$ python -q
>>> import numpy as np
>>> np.set_printoptions(suppress=True, linewidth=140)
>>> F = np.load("mat.npy")
>>> F
array([[ 1, -2,  4, -8],
       [ 1, -1,  1, -1],
       [ 1,  0,  0,  0]])
>>> # row 0 is much longer than the rest
>>> th = np.radians(135)
>>> R = np.eye(4)
>>> R[0, 0] = R[2, 2] = np.cos(th)
>>> R[0, 2], R[2, 0] = -np.sin(th), np.sin(th)
>>> R.round(3)
array([[-0.707,  0.   , -0.707,  0.   ],
       [ 0.   ,  1.   ,  0.   ,  0.   ],
       [ 0.707,  0.   , -0.707,  0.   ],
       [ 0.   ,  0.   ,  0.   ,  1.   ]])
>>> out = F @ R.T
>>> np.round(np.linalg.svd(F, compute_uv=False), 3), np.round(np.linalg.svd(out, compute_uv=False), 3)
(array([9.365, 1.404, 0.569]), array([9.365, 1.404, 0.569]))
>>> left, sv, Vh = np.linalg.svd(F, full_matrices=False)
>>> np.round(np.cumsum(sv ** 2) / np.sum(sv ** 2), 3)
array([0.974, 0.996, 1.   ])
>>> np.round(left.T @ F @ Vh.T, 3) + 0
array([[9.365, 0.   , 0.   ],
       [0.   , 1.404, 0.   ],
       [0.   , 0.   , 0.569]])
>>> print(np.abs(left[:, 0]).round(6).argmax())
0
>>> print(np.round(np.sqrt((sv ** 2).sum()), 3), round(float(np.linalg.norm(F)), 3))
9.487 9.487
>>> x0 = np.array([3, 5, -4, -3])
>>> a = np.maximum(F @ x0, 0)
>>> np.flatnonzero(a > 1e-9)
array([0, 2])
>>> np.maximum(F @ (3 * x0), 0)
array([3, 0, 9])
>>> F.T @ a
array([ 4, -2,  4, -8])
>>> out = F[0, 0] * F[1:] - np.outer(F[1:, 0], F[0])
>>> out
array([[ 0,  1, -3,  7],
       [ 0,  2, -4,  8]])
>>> np.linalg.matrix_rank(out), np.linalg.matrix_rank(F)
(np.int64(2), np.int64(3))
>>> F[:, 0] / F[0, 0]
array([1., 1., 1.])
>>> X = np.load("out6.npy")
>>> X
array([[ 2,  3,  9,  3,  7,  3,  1,  3],
       [ 4,  3, 12,  4, 10,  3,  2,  6],
       [ 0,  3,  0,  0,  0,  3,  0,  0],
       [ 0,  3,  6,  2,  4,  3,  0,  0],
       [ 0,  3,  0,  0,  0,  3,  0,  0],
       [ 0,  3,  0,  0,  0,  3,  0,  0],
       [ 0,  3,  3,  1,  1,  3,  0,  0],
       [ 0,  3,  0,  0,  0,  3,  0,  0],
       [ 0,  3,  0,  0,  0,  3,  0,  0],
       [ 0,  3,  6,  2,  4,  3,  0,  0],
       [ 0,  3,  0,  0,  0,  3,  0,  0],
       [ 2,  3,  9,  3,  7,  3,  1,  3],
       [ 0,  3,  6,  2,  4,  3,  0,  0],
       [ 0,  3,  0,  0,  0,  3,  0,  0],
       [ 0,  3,  0,  0,  0,  3,  0,  0],
       [ 0,  3,  0,  0,  0,  3,  0,  0],
       [ 2,  3,  9,  3,  7,  3,  1,  3],
       [ 0,  3,  0,  0,  0,  3,  0,  0],
       [ 0,  3,  0,  0,  0,  3,  0,  0],
       [ 0,  3,  6,  2,  4,  3,  0,  0],
       [ 0,  3,  0,  0,  0,  3,  0,  0],
       [ 0,  3,  6,  2,  4,  3,  0,  0],
       [ 4,  3, 12,  4, 10,  3,  2,  6],
       [ 0,  3,  3,  1,  1,  3,  0,  0],
       [ 0,  3,  0,  0,  0,  3,  0,  0],
       [ 0,  3,  0,  0,  0,  3,  0,  0],
       [ 4,  3, 12,  4, 10,  3,  2,  6]])
>>> out = X / np.linalg.norm(X, axis=1, keepdims=True)
>>> gram = out @ out.T
>>> np.round(np.linalg.norm(out, axis=1), 3)
array([1., 1., 1., 1., 1., 1., 1., 1., 1., 1., 1., 1., 1., 1., 1., 1., 1., 1., 1., 1., 1., 1., 1., 1., 1., 1., 1.])
>>> (gram - 2 * np.eye(27)).round(6).argmax(axis=1)
array([11, 22,  4,  9,  2,  2, 23,  2,  2,  3,  2,  0,  3,  2,  2,  2,  0,  2,  2,  3,  2,  3,  1,  6,  2,  2,  1])
>>> gram[18].round(3)
array([0.324, 0.232, 1.   , 0.493, 1.   , 1.   , 0.788, 1.   , 1.   , 0.493, 1.   , 0.324, 0.493, 1.   , 1.   , 1.   , 0.324, 1.   , 1.   ,
       0.493, 1.   , 0.493, 0.232, 0.788, 1.   , 1.   , 0.232])
>>> print(np.degrees(np.arccos(np.clip(gram[18, 24], -1, 1))))
0.0
